In [1]: import numpy as np

In [2]: np.set_printoptions(suppress=True, linewidth=100)

In [3]: F = np.load("block18.npy")

In [4]: F
Out[4]: 
array([[ 0, -1, -1,  1],
       [-1, -3, -1,  1],
       [ 0, -1,  3,  1],
       [-3,  2,  2,  0],
       [-3,  2,  2,  0]])

In [5]: Q = F.astype(float).copy()

In [6]: for j in range(4):
   ...:     Q[:, j] -= Q[:, :j] @ (Q[:, :j].T @ Q[:, j])
   ...:     Q[:, j] /= np.linalg.norm(Q[:, j])
   ...: 

In [7]: np.round(Q.T @ Q, 2) + 0
Out[7]: 
array([[1., 0., 0., 0.],
       [0., 1., 0., 0.],
       [0., 0., 1., 0.],
       [0., 0., 0., 1.]])

In [8]: F.reshape(-1, 2)
Out[8]: 
array([[ 0, -1],
       [-1,  1],
       [-1, -3],
       [-1,  1],
       [ 0, -1],
       [ 3,  1],
       [-3,  2],
       [ 2,  0],
       [-3,  2],
       [ 2,  0]])

In [9]: print(F.ravel(order="F"))
[ 0 -1  0 -3 -3 -1 -3 -1  2  2 -1 -1  3  2  2  1  1  1  0  0]

In [10]: blk = F.reshape(5, 2, -1)

In [11]: np.swapaxes(blk, 1, 2)[2]
Out[11]: 
array([[ 0,  3],
       [-1,  1]])

In [12]: blk[:, 0]
Out[12]: 
array([[ 0, -1],
       [-1, -3],
       [ 0, -1],
       [-3,  2],
       [-3,  2]])

In [13]: np.einsum("ihd,ihd->ih", blk, blk)
Out[13]: 
array([[ 1,  2],
       [10,  2],
       [ 1, 10],
       [13,  4],
       [13,  4]])

In [14]: blk.transpose(1, 0, 2)
Out[14]: 
array([[[ 0, -1],
        [-1, -3],
        [ 0, -1],
        [-3,  2],
        [-3,  2]],

       [[-1,  1],
        [-1,  1],
        [ 3,  1],
        [ 2,  0],
        [ 2,  0]]])

In [15]: other = np.c_[F[:, :3] @ np.array([[0, -1, -2], [3, -1, 0], [-2, 1, -2]]), np.array([1, 3, 1, 1, 3])]

In [16]: other
Out[16]: 
array([[-1,  0,  2,  1],
       [-7,  3,  4,  3],
       [-9,  4, -6,  1],
       [ 2,  3,  2,  1],
       [ 2,  3,  2,  3]])

In [17]: np.round(np.linalg.lstsq(F, other[:, 0])[0], 2) + 0
Out[17]: array([ 0.,  3., -2.,  0.])

In [18]: np.linalg.matrix_rank(np.c_[F, other])
Out[18]: np.int64(5)

In [19]: print(np.linalg.matrix_rank(other))
4

In [20]: Q, V = np.linalg.qr(F[:, :1])[0], np.linalg.qr(F[:, 1:])[0]

In [21]: sigma = np.linalg.svd(Q.T @ V, compute_uv=False)

In [22]: sigma.round(2)
Out[22]: array([0.76])

In [23]: other = F / np.linalg.norm(F, axis=1, keepdims=True)

In [24]: G = other @ other.T

In [25]: np.round(np.linalg.norm(other, axis=1), 2)
Out[25]: array([1., 1., 1., 1., 1.])

In [26]: G[2].round(2)
Out[26]: array([-0.17,  0.09,  1.  ,  0.29,  0.29])

In [27]: X = np.loadtxt("w.csv", delimiter=",")

In [28]: X
Out[28]: 
array([[ -9.22,  10.84,   9.28,  10.47,  11.65],
       [-11.66,  10.01,   9.76,   9.6 ,  11.58],
       [-10.99,  10.25,   9.91,  11.05,   7.49],
       [ -9.86,  11.31,  10.61,   9.71,  11.93],
       [-10.71,   9.38,   9.21,  10.29,  10.65],
       [ -9.98,  11.51,  10.48,   9.12,  11.08],
       [ -9.91,  10.85,  11.3 ,   9.33,   9.87],
       [-10.29,  11.2 ,  10.52,   9.71,  11.39],
       [-10.64,  10.21,  11.18,  10.64,  10.21],
       [-10.66,   8.05,  10.52,   9.74,  10.8 ],
       [ -9.77,  10.4 ,  10.5 ,  10.43,  10.16],
       [ -7.85,  12.02,   9.84,  10.18,  10.06],
       [ -9.37,  10.19,  10.88,  10.06,  10.39],
       [-10.29,  11.81,  10.51,  10.74,   9.78],
       [-10.19,  10.47,  10.22,  11.87,  10.04],
       [ -9.67,   9.02,  11.02,   8.27,   9.88],
       [-10.21,   9.89,  10.46,  10.18,  10.29],
       [ -9.64,   9.03,  10.38,  10.84,   8.93],
       [-10.6 ,  10.63,   9.07,  11.83,   9.85],
       [ -9.56,   9.24,   8.23,  10.28,  11.01],
       [ -8.6 ,   9.83,   9.6 ,   9.97,  10.57],
       [-10.89,  11.52,   9.34,   8.04,   9.28],
       [-10.34,  10.3 ,  10.3 ,  10.83,  10.39],
       [ -8.18,  10.79,   8.85,  11.65,  11.06],
       [-10.99,   9.58,   9.12,   8.28,   9.78],
       [ -8.91,   9.2 ,   9.62,  10.43,  10.47],
       [-10.59,  11.83,   8.65,   8.99,  10.24],
       [ -9.58,  10.57,   9.91,   9.93,  10.82],
       [ -9.2 ,  10.57,  10.95,   9.  ,  11.65],
       [ -8.01,  11.79,  10.22,   9.01,  10.08],
       [ -9.3 ,   8.19,  10.62,   9.58,   9.54],
       [-11.42,   9.55,  11.98,   9.18,  11.85],
       [ -9.68,  12.49,  10.48,   9.21,  10.04]])

In [29]: rng = np.random.default_rng(146)

In [30]: z = rng.permutation(5)

In [31]: other = X[:, z] * rng.choice([-1, 1], 5)

In [32]: print(other)
[[-11.65   9.22  -9.28 -10.47  10.84]
 [-11.58  11.66  -9.76  -9.6   10.01]
 [ -7.49  10.99  -9.91 -11.05  10.25]
 [-11.93   9.86 -10.61  -9.71  11.31]
 [-10.65  10.71  -9.21 -10.29   9.38]
 [-11.08   9.98 -10.48  -9.12  11.51]
 [ -9.87   9.91 -11.3   -9.33  10.85]
 [-11.39  10.29 -10.52  -9.71  11.2 ]
 [-10.21  10.64 -11.18 -10.64  10.21]
 [-10.8   10.66 -10.52  -9.74   8.05]
 [-10.16   9.77 -10.5  -10.43  10.4 ]
 [-10.06   7.85  -9.84 -10.18  12.02]
 [-10.39   9.37 -10.88 -10.06  10.19]
 [ -9.78  10.29 -10.51 -10.74  11.81]
 [-10.04  10.19 -10.22 -11.87  10.47]
 [ -9.88   9.67 -11.02  -8.27   9.02]
 [-10.29  10.21 -10.46 -10.18   9.89]
 [ -8.93   9.64 -10.38 -10.84   9.03]
 [ -9.85  10.6   -9.07 -11.83  10.63]
 [-11.01   9.56  -8.23 -10.28   9.24]
 [-10.57   8.6   -9.6   -9.97   9.83]
 [ -9.28  10.89  -9.34  -8.04  11.52]
 [-10.39  10.34 -10.3  -10.83  10.3 ]
 [-11.06   8.18  -8.85 -11.65  10.79]
 [ -9.78  10.99  -9.12  -8.28   9.58]
 [-10.47   8.91  -9.62 -10.43   9.2 ]
 [-10.24  10.59  -8.65  -8.99  11.83]
 [-10.82   9.58  -9.91  -9.93  10.57]
 [-11.65   9.2  -10.95  -9.    10.57]
 [-10.08   8.01 -10.22  -9.01  11.79]
 [ -9.54   9.3  -10.62  -9.58   8.19]
 [-11.85  11.42 -11.98  -9.18   9.55]
 [-10.04   9.68 -10.48  -9.21  12.49]]

In [33]: Uu, _, vt = np.linalg.svd(X.T @ other)

In [34]: np.round(Uu @ vt, 2) + 0
Out[34]: 
array([[ 0., -1.,  0.,  0.,  0.],
       [ 0.,  0.,  0.,  0.,  1.],
       [ 0.,  0., -1.,  0.,  0.],
       [ 0.,  0.,  0., -1.,  0.],
       [-1.,  0.,  0.,  0.,  0.]])
